% ipython --no-banner

In [1]: import numpy as np

In [2]: import numpy.linalg as la

In [3]: np.set_printoptions(suppress=True, linewidth=160)

In [4]: def tidy(a):
   ...:     return np.round(a, 2) + 0
   ...: 

In [5]: mat = np.array([[5.0, 0.0, 2.0], [0.0, 4.0, 0.0], [2.0, 0.0, 8.0]])

In [6]: # 2 groups of indices that never mix

In [7]: w, V = la.eigh(mat)

In [8]: tidy(np.abs(V[:, -1]))
Out[8]: array([0.45, 0.  , 0.89])

In [9]: tidy(V.T @ V)
Out[9]: 
array([[1., 0., 0.],
       [0., 1., 0.],
       [0., 0., 1.]])

In [10]: tidy(la.eigvalsh(mat @ mat))
Out[10]: array([16., 16., 81.])

In [11]: np.unique(w.round(6) + 0, return_counts=True)[1]
Out[11]: array([2, 1])

In [12]: rng = np.random.default_rng(2531)

In [13]: idx = rng.permutation(3)

In [14]: A2 = mat[:, idx] * rng.choice([-1, 1], 3)

In [15]: A2
Out[15]: 
array([[2., 5., 0.],
       [0., 0., 4.],
       [8., 2., 0.]])

In [16]: U, _, VT = la.svd(mat.T @ A2)

In [17]: idx
Out[17]: array([2, 0, 1])

In [18]: A2 = mat[0, 0] * mat[1:] - np.outer(mat[1:, 0], mat[0])

In [19]: A2
Out[19]: 
array([[ 0., 20.,  0.],
       [ 0.,  0., 36.]])

In [20]: np.flatnonzero(~A2.round(6).any(axis=1))
Out[20]: array([], dtype=int64)

In [21]: la.matrix_rank(A2), la.matrix_rank(mat)
Out[21]: (np.int64(2), np.int64(3))

In [22]: W0 = np.load("x.npy")

In [23]: W0
Out[23]: 
array([[-2.32, -1.44, -2.85],
       [ 4.56,  2.86,  6.01],
       [ 8.63,  5.76, 11.18],
       [ 4.3 ,  3.17,  5.93],
       [ 0.36, -0.07,  1.06],
       [ 3.36,  2.29,  4.69],
       [-2.08, -1.52, -2.65],
       [ 9.  ,  6.13, 11.87],
       [ 1.91,  1.87,  3.35],
       [-1.89, -2.05, -3.24],
       [10.6 ,  7.13, 13.63],
       [ 3.5 ,  1.91,  3.59],
       [ 8.86,  5.45, 11.47]])

In [24]: idx = rng.permutation(3)

In [25]: A2 = W0[:, idx] * rng.choice([-1, 1], 3)

In [26]: A2
Out[26]: 
array([[-1.44, -2.32, -2.85],
       [ 2.86,  4.56,  6.01],
       [ 5.76,  8.63, 11.18],
       [ 3.17,  4.3 ,  5.93],
       [-0.07,  0.36,  1.06],
       [ 2.29,  3.36,  4.69],
       [-1.52, -2.08, -2.65],
       [ 6.13,  9.  , 11.87],
       [ 1.87,  1.91,  3.35],
       [-2.05, -1.89, -3.24],
       [ 7.13, 10.6 , 13.63],
       [ 1.91,  3.5 ,  3.59],
       [ 5.45,  8.86, 11.47]])

In [27]: U, _, VT = la.svd(W0.T @ A2)

In [28]: print(tidy(U @ VT))
[[0. 1. 0.]
 [1. 0. 0.]
 [0. 0. 1.]]

In [29]: idx
Out[29]: array([1, 0, 2])

In [30]: print(tidy(la.lstsq(W0, A2)[0]))
[[0. 1. 0.]
 [1. 0. 0.]
 [0. 0. 1.]]

In [31]: dist = la.norm(W0[:, None] - W0[None], axis=-1)

In [32]: dist.mean(axis=1).argmax()
Out[32]: np.int64(10)

In [33]: dist.shape
Out[33]: (13, 13)

In [34]: tidy(la.norm(W0 - W0.mean(axis=0), axis=1))
Out[34]: array([10.6 ,  1.42,  8.6 ,  1.37,  5.72,  0.48, 10.34,  9.46,  2.49, 10.89, 12.03,  1.45,  8.84])

In [35]: idx = W0[:, 1] > np.median(W0[:, 1])

In [36]: u = W0[idx].mean(axis=0) - W0[~idx].mean(axis=0)

In [37]: tidy(u)
Out[37]: array([7.25, 4.94, 9.45])

In [38]: print(idx.astype(int))
[0 1 1 1 0 0 0 1 0 0 1 0 1]

In [39]: ((W0 - W0.mean(axis=0)) @ u > 0).astype(int)
Out[39]: array([0, 1, 1, 1, 0, 0, 0, 1, 0, 0, 1, 0, 1])

In [40]: np.argsort(-np.abs(u).round(6), kind="stable")
Out[40]: array([2, 0, 1])

In [41]: x0 = np.array([-2, -3, 2])

In [42]: rhs = W0 @ x0

In [43]: c, lr = np.zeros(3), 1 / la.norm(W0, 2) ** 2

In [44]: for i in range(300):
    ...:     c -= lr * W0.T @ (W0 @ c - rhs)
    ...:     if i % 50 == 0: print(i, round(la.norm(W0 @ c - rhs), 2))
    ...: 
0 3.24
50 3.16
100 3.08
150 3.01
200 2.94
250 2.87

In [45]: tidy(la.cond(W0))
Out[45]: np.float64(46.49)

In [46]: F = np.array([[3, -3, -3, 1, 3, 3],
    ...:     [-3, 3, -3, -3, 1, 3],
    ...:     [-3, -3, 3, -3, -3, 1],
    ...:     [1, -3, -3, 3, -3, -3],
    ...:     [3, 1, -3, -3, 3, -3],
    ...:     [3, 3, 1, -3, -3, 3]])

In [47]: # symmetric

In [48]: idx = rng.permutation(6)

In [49]: idx
Out[49]: array([5, 4, 3, 1, 0, 2])

In [50]: A2 = F[idx][:, idx]

In [51]: np.trace(A2)
Out[51]: np.int64(18)

In [52]: tidy(np.sort(np.abs(la.eigvals(A2))))
Out[52]: array([4.44, 4.58, 5.73, 5.9 , 8.84, 9.46])

In [53]: w, V = la.eigh(F)

In [54]: x0 = np.array([3, 1, 1, 3, -3, 0])

In [55]: x0 @ F @ x0
Out[55]: np.int64(39)

In [56]: tidy(la.eigvalsh(F[1:, 1:]))
Out[56]: array([-4.64, -2.  ,  4.54,  8.  ,  9.1 ])

In [57]: np.abs(F).sum(axis=1).max(), tidy(np.abs(w).max())
Out[57]: (np.int64(16), np.float64(9.46))

In [58]: u = np.array([-2, -1, -7, -3, -6, 2])

In [59]: A2 = F + np.outer(u, np.eye(6)[4])

In [60]: tidy(la.det(A2) / la.det(F)), tidy(1 + la.solve(F, u)[4])
Out[60]: (np.float64(1.07), np.float64(1.07))

In [61]: la.matrix_rank(A2 - F)
Out[61]: np.int64(1)

In [62]: tidy(np.sort(np.abs(la.eigvals(F))))
Out[62]: array([4.44, 4.58, 5.73, 5.9 , 8.84, 9.46])

In [63]: np.allclose(F, F.T)
Out[63]: True

In [64]: np.allclose(F @ F.T, F.T @ F)
Out[64]: True

In [65]: F @ F
Out[65]: 
array([[ 46,   0, -18,   6,  12,  -6],
       [  0,  46,   0, -24,   6,  12],
       [-18,   0,  46,  -6, -24,   6],
       [  6, -24,  -6,  46,   0, -18],
       [ 12,   6, -24,   0,  46,   0],
       [ -6,  12,   6, -18,   0,  46]])

In [66]: tidy(la.det(F))
Out[66]: np.float64(57536.0)

In [67]: A2 = F / la.norm(F, axis=1, keepdims=True)

In [68]: G = A2 @ A2.T

In [69]: (G - 2 * np.eye(6)).round(6).argmax(axis=1)
Out[69]: array([4, 5, 5, 0, 0, 1])

In [70]: tidy(G[0])
Out[70]: array([ 1.  ,  0.  , -0.39,  0.13,  0.26, -0.13])

In [71]: np.argwhere(np.triu(np.abs(G) > 0.95, 1))
Out[71]: array([], shape=(0, 2), dtype=int64)

In [72]: (np.abs(G) > 0.9).astype(int)
Out[72]: 
array([[1, 0, 0, 0, 0, 0],
       [0, 1, 0, 0, 0, 0],
       [0, 0, 1, 0, 0, 0],
       [0, 0, 0, 1, 0, 0],
       [0, 0, 0, 0, 1, 0],
       [0, 0, 0, 0, 0, 1]])

In [73]: print(tidy(G))
[[ 1.    0.   -0.39  0.13  0.26 -0.13]
 [ 0.    1.    0.   -0.52  0.13  0.26]
 [-0.39  0.    1.   -0.13 -0.52  0.13]
 [ 0.13 -0.52 -0.13  1.    0.   -0.39]
 [ 0.26  0.13 -0.52  0.    1.    0.  ]
 [-0.13  0.26  0.13 -0.39  0.    1.  ]]

In [74]: tidy(np.degrees(np.arccos(np.clip(G[0, 2], -1, 1))))
Out[74]: np.float64(113.04)

In [75]: data = np.loadtxt("block1.csv", delimiter=",")

In [76]: tidy(data)
Out[76]: 
array([[0.38, 0.25, 0.38],
       [0.33, 0.67, 0.  ],
       [0.33, 0.  , 0.67]])

In [77]: # rows sum to 1

In [78]: P = np.triu(np.array([[-1, -1, 1], [-2, 3, -1], [3, -2, 0]]), 1) + np.eye(3)

In [79]: A2 = P @ data @ la.inv(P)

In [80]: tidy(np.poly(A2))
Out[80]: array([ 1.  , -1.71,  0.74, -0.03])

In [81]: print(tidy(np.trace(A2)), tidy(np.trace(data)))
1.71 1.71

In [82]: Q, r_ = la.qr(data)

In [83]: tidy(np.abs(np.diag(r_)))
Out[83]: array([0.6 , 0.48, 0.1 ])

In [84]: tidy(abs(r_[0, 0])), tidy(la.norm(data[:, 0]))
Out[84]: (np.float64(0.6), np.float64(0.6))

In [85]: tidy(Q.T @ Q)
Out[85]: 
array([[1., 0., 0.],
       [0., 1., 0.],
       [0., 0., 1.]])

In [86]: tidy(Q @ r_)
Out[86]: 
array([[0.38, 0.25, 0.38],
       [0.33, 0.67, 0.  ],
       [0.33, 0.  , 0.67]])

In [87]: w, V = la.eig(data)

In [88]: tidy(w)
Out[88]: array([0.04, 1.  , 0.67])

In [89]: tidy(np.prod(w))
Out[89]: np.float64(0.03)

In [90]: tidy(data @ V[:, 0] - w[0] * V[:, 0])
Out[90]: array([0., 0., 0.])

In [91]: tidy(np.sort(la.eigvals(la.inv(data))))
Out[91]: array([ 1. ,  1.5, 24. ])

In [92]: tidy(np.kron(np.eye(2, dtype=int), data))
Out[92]: 
array([[0.38, 0.25, 0.38, 0.  , 0.  , 0.  ],
       [0.33, 0.67, 0.  , 0.  , 0.  , 0.  ],
       [0.33, 0.  , 0.67, 0.  , 0.  , 0.  ],
       [0.  , 0.  , 0.  , 0.38, 0.25, 0.38],
       [0.  , 0.  , 0.  , 0.33, 0.67, 0.  ],
       [0.  , 0.  , 0.  , 0.33, 0.  , 0.67]])

In [93]: tidy(la.eigvals(data))
Out[93]: array([0.04, 1.  , 0.67])

In [94]: print(tidy(la.det(data.T)))
0.03

In [95]: tidy(np.poly(data))
Out[95]: array([ 1.  , -1.71,  0.74, -0.03])

In [96]: tidy(la.det(2 * data)), tidy(la.det(data))
Out[96]: (np.float64(0.22), np.float64(0.03))

In [97]: print(tidy(np.einsum("ii->", data)))
1.71

In [98]: W1 = np.array([[-5, -5, -8, 9, 4], [-1, 5, 5, -1, 6], [-3, -8, -5, -8, 7]])

In [99]: c = np.array([4, 1, 4, 3, 9])

In [100]: H = np.maximum(data @ W1 + c, 0)

In [101]: print((H > 0).astype(int))
[[1 0 1 1 1]
 [1 1 1 1 1]
 [1 0 0 1 1]]

In [102]: la.matrix_rank(H)
Out[102]: np.int64(3)

In [103]: tidy(H)
Out[103]: 
array([[ 0.75,  0.  ,  0.38,  3.12, 14.62],
       [ 1.67,  2.67,  4.67,  5.33, 14.33],
       [ 0.33,  0.  ,  0.  ,  0.67, 15.  ]])

In [104]: W2 = np.array([[-8, -5], [-1, -6], [8, 3], [8, -9], [-8, -2]])

In [105]: print(tidy(H @ W2))
[[ -95.    -60.  ]
 [ -50.67  -87.  ]
 [-117.33  -37.67]]

In [106]: (H @ W2).round(6).argmax(axis=1)
Out[106]: array([1, 0, 1])

In [107]: K = np.load("data.npy")

In [108]: tidy(K)
Out[108]: 
array([[ 0.71,  0.71,  0.  ],
       [-0.71,  0.71,  0.  ],
       [ 0.  ,  0.  ,  1.  ]])

In [109]: # 2 blocks once reordered

In [110]: idx = rng.permutation(3)

In [111]: idx
Out[111]: array([0, 2, 1])

In [112]: A2 = mat[idx][:, idx]

In [113]: np.trace(A2)
Out[113]: np.float64(17.0)

In [114]: np.allclose(A2, mat)
Out[114]: False

In [115]: Q, r_ = la.qr(K)

In [116]: tidy(r_)
Out[116]: 
array([[-1.,  0.,  0.],
       [ 0.,  1.,  0.],
       [ 0.,  0.,  1.]])

In [117]: np.trace(Q @ Q.T)
Out[117]: np.float64(3.0)

In [118]: abs(r_[0, 0]), tidy(la.norm(K[:, 0]))
Out[118]: (np.float64(1.0), np.float64(1.0))

In [119]: tidy(Q @ r_)
Out[119]: 
array([[ 0.71,  0.71,  0.  ],
       [-0.71,  0.71,  0.  ],
       [ 0.  ,  0.  ,  1.  ]])

In [120]: tidy(Q)
Out[120]: 
array([[-0.71,  0.71,  0.  ],
       [ 0.71,  0.71,  0.  ],
       [ 0.  ,  0.  ,  1.  ]])

In [121]: Q.shape, r_.shape
Out[121]: ((3, 3), (3, 3))

In [122]: x0 = np.array([-3, -2, 1])

In [123]: tidy(la.det(K))
Out[123]: np.float64(1.0)

In [124]: 3 - la.matrix_rank(K - np.eye(3), tol=1e-8)
Out[124]: np.int64(1)

In [125]: K.T @ (K @ x0)
Out[125]: array([-3., -2.,  1.])

In [126]: x0 = np.array([0, 0, 3])

In [127]: rhs = K @ x0

In [128]: rhs
Out[128]: array([0., 0., 3.])

In [129]: tidy(la.solve(K, rhs))
Out[129]: array([0., 0., 3.])

In [130]: print(tidy(la.solve(K, K[:, 2])))
[0. 0. 1.]

In [131]: tidy(K @ K)
Out[131]: 
array([[ 0.,  1.,  0.],
       [-1.,  0.,  0.],
       [ 0.,  0.,  1.]])

In [132]: print((la.matrix_power((K != 0) + (K.T != 0) + np.eye(3), 3) > 0).astype(int))
[[1 1 0]
 [1 1 0]
 [0 0 1]]

In [133]: np.flatnonzero(la.matrix_power((K != 0) + (K.T != 0) + np.eye(3), 3)[2])
Out[133]: array([2])

In [134]: tidy(np.sort(la.eigvals(K).real))
Out[134]: array([0.71, 0.71, 1.  ])

In [135]: (K != 0).astype(int)
Out[135]: 
array([[1, 1, 0],
       [1, 1, 0],
       [0, 0, 1]])

In [136]: M = np.load("dump.npy")

In [137]: M
Out[137]: 
array([[ 0, -2, -1,  0,  3],
       [ 0,  0,  3,  2, -1],
       [ 0,  0,  0, -1, -1],
       [ 0,  0,  0,  0, -2],
       [ 0,  0,  0,  0,  0]])

In [138]: # null space of dimension 1

In [139]: idx = rng.permutation(5)

In [140]: print(idx)
[1 2 4 3 0]

In [141]: A2 = M[idx][:, idx]

In [142]: A2
Out[142]: 
array([[ 0,  3, -1,  2,  0],
       [ 0,  0, -1, -1,  0],
       [ 0,  0,  0,  0,  0],
       [ 0,  0, -2,  0,  0],
       [-2, -1,  3,  0,  0]])

In [143]: np.diag(A2)
Out[143]: array([0, 0, 0, 0, 0])

In [144]: print(tidy(np.sort(np.abs(la.eigvals(A2)))))
[0. 0. 0. 0. 0.]

In [145]: E = np.load("out18.npy")

In [146]: E
Out[146]: 
array([[ 15.88,   4.08,  16.41],
       [  9.6 ,  -5.59,   0.38],
       [-15.25, -18.12, -17.76],
       [ -1.63,   8.23,   3.67],
       [ 15.76,  12.56,  17.87],
       [ -3.92,  -6.07, -15.17],
       [-13.24, -19.28, -17.03],
       [ 22.5 ,   8.31,   4.42],
       [ 12.96,   9.96,  13.76],
       [  4.62,  10.84,   9.47],
       [ -6.1 , -18.16,  -8.72],
       [ -9.75,  -9.93,  -1.13],
       [ -4.9 ,  -7.78,  -0.5 ],
       [ -1.64,  -1.79, -12.04]])

In [147]: G = np.cov(E, rowvar=False)

In [148]: tidy(np.median(E, axis=0))
Out[148]: array([-1.63, -3.69, -0.06])

In [149]: tidy(E.std(axis=0))
Out[149]: array([11.43, 11.06, 11.82])

In [150]: tidy(G)
Out[150]: 
array([[140.68, 109.54, 116.53],
       [109.54, 131.66, 116.79],
       [116.53, 116.79, 150.46]])

In [151]: tidy(np.corrcoef(E[:, 0], E[:, 2])[0, 1])
Out[151]: np.float64(0.8)

In [152]: tidy(la.eigvalsh(G)[::-1])
Out[152]: array([369.84,  29.34,  23.62])

In [153]: Ac = (E - E.mean(axis=0)) / E.std(axis=0)

In [154]: print(tidy(Ac.std(axis=0)))
[1. 1. 1.]

In [155]: np.argwhere(np.abs(Ac) > 2)
Out[155]: array([], shape=(0, 2), dtype=int64)

In [156]: c = la.lstsq(np.delete(Ac, 1, axis=1), Ac[:, 1])[0]

In [157]: np.abs(c).argmax()
Out[157]: np.int64(1)

In [158]: tidy(1 - np.var(Ac[:, 1] - np.delete(Ac, 1, axis=1) @ c))
Out[158]: np.float64(0.74)

In [159]: blk = np.stack([E, 3 * E, E[::-1]])

In [160]: (blk @ E.T).shape
Out[160]: (3, 14, 14)

In [161]: tidy(la.norm(blk, axis=(1, 2)))
Out[161]: array([ 74.97, 224.9 ,  74.97])

In [162]: print(tidy(np.einsum("bij,cij->bc", blk, blk)))
[[ 5620.18 16860.53 -1065.38]
 [16860.53 50581.58 -3196.14]
 [-1065.38 -3196.14  5620.18]]

In [163]: la.matrix_rank(blk.reshape(3, -1))
Out[163]: np.int64(2)

In [164]: P = E @ la.solve(E.T @ E, E.T)

In [165]: print(tidy(np.trace(P)))
3.0

In [166]: print(la.matrix_rank(np.eye(14) - P))
11

In [167]: m1 = np.arange(16).reshape(4, 4) + -3

In [168]: print(m1)
[[-3 -2 -1  0]
 [ 1  2  3  4]
 [ 5  6  7  8]
 [ 9 10 11 12]]

In [169]: # looks like rank 2

In [170]: U, sv, VT = la.svd(m1)

In [171]: V = VT[:(sv > 1e-8).sum()]

In [172]: x0 = m1[2] + -3 * m1[0] + rng.integers(2) * np.eye(4)[0]

In [173]: x0
Out[173]: array([14., 12., 10.,  8.])

In [174]: tidy(la.norm(x0 - V.T @ V @ x0))
Out[174]: np.float64(0.0)

In [175]: np.allclose(V.T @ V @ x0, x0)
Out[175]: True
